>>> import numpy as np
>>> np.set_printoptions(precision=1, suppress=True, linewidth=140, legacy="1.25")
>>> mat = np.load("m.npy")
>>> mat
array([[50, 10, 15, 25, 40, 25],
       [10,  4,  6,  2, 10,  2],
       [15,  6,  9,  3, 15,  3],
       [25,  2,  3, 17, 17, 17],
       [40, 10, 15, 17, 34, 17],
       [25,  2,  3, 17, 17, 17]])
>>> np.unique(mat.round(6), axis=0).shape
(5, 6)
>>> np.linalg.lstsq(mat[:-1].T, mat[-1])[2]
2
>>> mat @ np.linalg.pinv(mat) @ mat
array([[50., 10., 15., 25., 40., 25.],
       [10.,  4.,  6.,  2., 10.,  2.],
       [15.,  6.,  9.,  3., 15.,  3.],
       [25.,  2.,  3., 17., 17., 17.],
       [40., 10., 15., 17., 34., 17.],
       [25.,  2.,  3., 17., 17., 17.]])
>>> np.allclose(mat[:-1].T @ np.linalg.lstsq(mat[:-1].T, mat[-1])[0], mat[-1])
True
>>> data = np.load("block18.npy")
>>> data.round(1) + 0
array([[ 0.7,  0.2, -0.1,  0.1,  0. ,  0.2,  0. , -0.2, -0.3,  0.1,  0.2],
       [ 0.2,  0.9,  0. , -0.1,  0. , -0.1,  0. ,  0.1,  0.1, -0.1, -0.1],
       [-0.1,  0. ,  1. ,  0. ,  0. ,  0. ,  0. ,  0. ,  0. ,  0. ,  0. ],
       [ 0.1, -0.1,  0. ,  1. ,  0. ,  0. ,  0. ,  0. ,  0.1,  0. , -0.1],
       [ 0. ,  0. ,  0. ,  0. ,  1. ,  0. ,  0. ,  0. ,  0. ,  0. ,  0. ],
       [ 0.2, -0.1,  0. ,  0. ,  0. ,  0.9,  0. ,  0.1,  0.1, -0.1, -0.1],
       [ 0. ,  0. ,  0. ,  0. ,  0. ,  0. ,  1. ,  0. ,  0. ,  0. ,  0. ],
       [-0.2,  0.1,  0. ,  0. ,  0. ,  0.1,  0. ,  0.9, -0.1,  0.1,  0.1],
       [-0.3,  0.1,  0. ,  0.1,  0. ,  0.1,  0. , -0.1,  0.8,  0.1,  0.2],
       [ 0.1, -0.1,  0. ,  0. ,  0. , -0.1,  0. ,  0.1,  0.1,  1. , -0.1],
       [ 0.2, -0.1,  0. , -0.1,  0. , -0.1,  0. ,  0.1,  0.2, -0.1,  0.9]])
>>> M2 = data / np.linalg.norm(data, axis=1, keepdims=True)
>>> gram = M2 @ M2.T
>>> np.argwhere(np.triu(np.abs(gram) > 0.95, 1))
array([], shape=(0, 2), dtype=int64)
>>> round(np.degrees(np.arccos(np.clip(gram[3, 7], -1, 1))), 1)
87.1
>>> gram[3].round(1) + 0
array([ 0.1, -0.1,  0. ,  1. ,  0. ,  0. ,  0. ,  0.1,  0.1,  0. , -0.1])
>>> (np.abs(gram) > 0.9).astype(int)
array([[1, 0, 0, 0, 0, 0, 0, 0, 0, 0, 0],
       [0, 1, 0, 0, 0, 0, 0, 0, 0, 0, 0],
       [0, 0, 1, 0, 0, 0, 0, 0, 0, 0, 0],
       [0, 0, 0, 1, 0, 0, 0, 0, 0, 0, 0],
       [0, 0, 0, 0, 1, 0, 0, 0, 0, 0, 0],
       [0, 0, 0, 0, 0, 1, 0, 0, 0, 0, 0],
       [0, 0, 0, 0, 0, 0, 1, 0, 0, 0, 0],
       [0, 0, 0, 0, 0, 0, 0, 1, 0, 0, 0],
       [0, 0, 0, 0, 0, 0, 0, 0, 1, 0, 0],
       [0, 0, 0, 0, 0, 0, 0, 0, 0, 1, 0],
       [0, 0, 0, 0, 0, 0, 0, 0, 0, 0, 1]])
